$ python -q
>>> import numpy as np
>>> np.set_printoptions(precision=3, suppress=True, linewidth=140, legacy="1.25")
>>> M2 = np.array([[3, 3], [3, 2], [2, 1]])
>>> mat = np.kron(np.eye(3, dtype=int), M2)
>>> mat
array([[3, 3, 0, 0, 0, 0],
       [3, 2, 0, 0, 0, 0],
       [2, 1, 0, 0, 0, 0],
       [0, 0, 3, 3, 0, 0],
       [0, 0, 3, 2, 0, 0],
       [0, 0, 2, 1, 0, 0],
       [0, 0, 0, 0, 3, 3],
       [0, 0, 0, 0, 3, 2],
       [0, 0, 0, 0, 2, 1]])
>>> blk = np.stack([mat, 2 * mat, mat[::-1]])
>>> np.einsum("bij,cij->bc", blk, blk)
array([[108, 216,  31],
       [216, 432,  62],
       [ 31,  62, 108]])
>>> np.linalg.matrix_rank(blk)
array([6, 6, 6])
>>> np.linalg.matrix_rank(blk.reshape(3, -1))
2
>>> np.linalg.norm(blk, axis=(1, 2))
array([10.392, 20.785, 10.392])
>>> q, V = np.linalg.qr(mat[:, :5])[0], np.linalg.qr(mat[:, 5:])[0]
>>> s = np.linalg.svd(q.T @ V, compute_uv=False)
>>> round(np.linalg.norm(q @ q.T - V @ V.T, 2), 3)
1.0
>>> np.degrees(np.arccos(s.clip(0, 1)))
array([14.381])
>>> (s > 0.9).sum()
1
>>> left, s = np.linalg.svd(mat)
Traceback (most recent call last):
  File "<python-input-15>", line 1, in <module>
    left, s = np.linalg.svd(mat)
    ^^^^^^^
ValueError: too many values to unpack (expected 2)
>>> left, s, vt = np.linalg.svd(mat, full_matrices=False)
>>> np.round(left.T @ left, 3) + 0
array([[1., 0., 0., 0., 0., 0.],
       [0., 1., 0., 0., 0., 0.],
       [0., 0., 1., 0., 0., 0.],
       [0., 0., 0., 1., 0., 0.],
       [0., 0., 0., 0., 1., 0.],
       [0., 0., 0., 0., 0., 1.]])
>>> np.allclose(left * s @ vt, mat)
True
>>> round(float(np.sqrt((s ** 2).sum())), 3), np.round(np.linalg.norm(mat), 3)
(10.392, 10.392)
>>> (s > 1e-8).sum()
6
>>> left.shape, s.shape, vt.shape
((9, 6), (6,), (6, 6))
>>> W1 = np.array([[1, 1, 0, 1, 1],
...     [3, 1, 1, 2, 0],
...     [2, 0, 2, 3, 3],
...     [3, 0, 1, 2, 1],
...     [1, 0, 2, 3, 3],
...     [1, 2, 0, 3, 3]])
>>> b = np.array([1, 2, -2, -1, -1])
>>> H = np.maximum(mat @ W1 + b, 0)
>>> H
array([[13,  8,  1,  8,  2],
       [10,  7,  0,  6,  2],
       [ 6,  5,  0,  3,  1],
       [16,  2,  7, 14, 11],
       [13,  2,  6, 12, 10],
       [ 8,  2,  3,  7,  6],
       [ 7,  8,  4, 17, 17],
       [ 6,  6,  4, 14, 14],
       [ 4,  4,  2,  8,  8]])
>>> (H > 0).mean(axis=0)
array([1.   , 1.   , 0.778, 1.   , 1.   ])
>>> W2 = np.array([[3, 5], [2, 4], [8, 6], [7, 0], [7, 9]])
>>> (H @ W2).round(6).argmax(axis=1)
array([0, 0, 1, 0, 0, 0, 0, 0, 0])
>>> H @ W2
array([[133, 121],
       [100,  96],
       [ 56,  59],
       [283, 229],
       [245, 199],
       [143, 120],
       [307, 244],
       [258, 204],
       [148, 120]])
>>> vec = np.array([-3, 3, 3, 1, -3, 2])
>>> target = mat @ vec
>>> target
array([ 0, -3, -3, 12, 11,  7, -3, -5, -4])
>>> np.linalg.lstsq(mat, target)[0]
array([-3.,  3.,  3.,  1., -3.,  2.])
>>> rng = np.random.default_rng(181373)
>>> target = target + 0.3 * rng.normal(size=9)
>>> target
array([ 0.003, -3.018, -2.416, 12.018, 11.577,  6.87 , -2.544, -5.525, -4.433])
>>> b, *_ = np.linalg.lstsq(mat, target)
>>> [round(float(np.linalg.norm(np.linalg.solve(mat.T @ mat + lam * np.eye(6), mat.T @ target))), 2) for lam in (0, 1, 10, 100)]
[6.82, 3.8, 2.56, 0.85]
>>> np.round(mat.T @ (target - mat @ b), 3) + 0
array([0., 0., 0., 0., 0., 0.])
>>> b
array([-2.671,  2.64 ,  3.159,  0.884, -3.687,  2.827])
>>> W0 = np.array([[0.0, 1.0, 1.0, 1.0, 1.0, 1.0, 1.0, 1.0],
...     [1.0, 0.0, 1.0, 1.0, 1.0, 1.0, 1.0, 1.0],
...     [1.0, 1.0, 0.0, 1.0, 1.0, 1.0, 1.0, 1.0],
...     [1.0, 1.0, 1.0, 0.0, 1.0, 1.0, 1.0, 1.0],
...     [1.0, 1.0, 1.0, 1.0, 0.0, 1.0, 1.0, 1.0],
...     [1.0, 1.0, 1.0, 1.0, 1.0, 0.0, 1.0, 1.0],
...     [1.0, 1.0, 1.0, 1.0, 1.0, 1.0, 0.0, 1.0],
...     [1.0, 1.0, 1.0, 1.0, 1.0, 1.0, 1.0, 0.0]])
>>> # symmetric, so the eigenvalues are real
>>> np.trace(W0 @ W0 @ W0) // 6
56.0
>>> W0 @ W0
array([[7., 6., 6., 6., 6., 6., 6., 6.],
       [6., 7., 6., 6., 6., 6., 6., 6.],
       [6., 6., 7., 6., 6., 6., 6., 6.],
       [6., 6., 6., 7., 6., 6., 6., 6.],
       [6., 6., 6., 6., 7., 6., 6., 6.],
       [6., 6., 6., 6., 6., 7., 6., 6.],
       [6., 6., 6., 6., 6., 6., 7., 6.],
       [6., 6., 6., 6., 6., 6., 6., 7.]])
>>> low = np.diag(W0.sum(axis=1)) - W0
>>> (np.linalg.eigvalsh(low) < 1e-8).sum()
1
>>> np.round(np.linalg.eigvalsh(low), 3) + 0
array([0., 8., 8., 8., 8., 8., 8., 8.])
>>> round(np.linalg.det(low[1:, 1:]))
262144
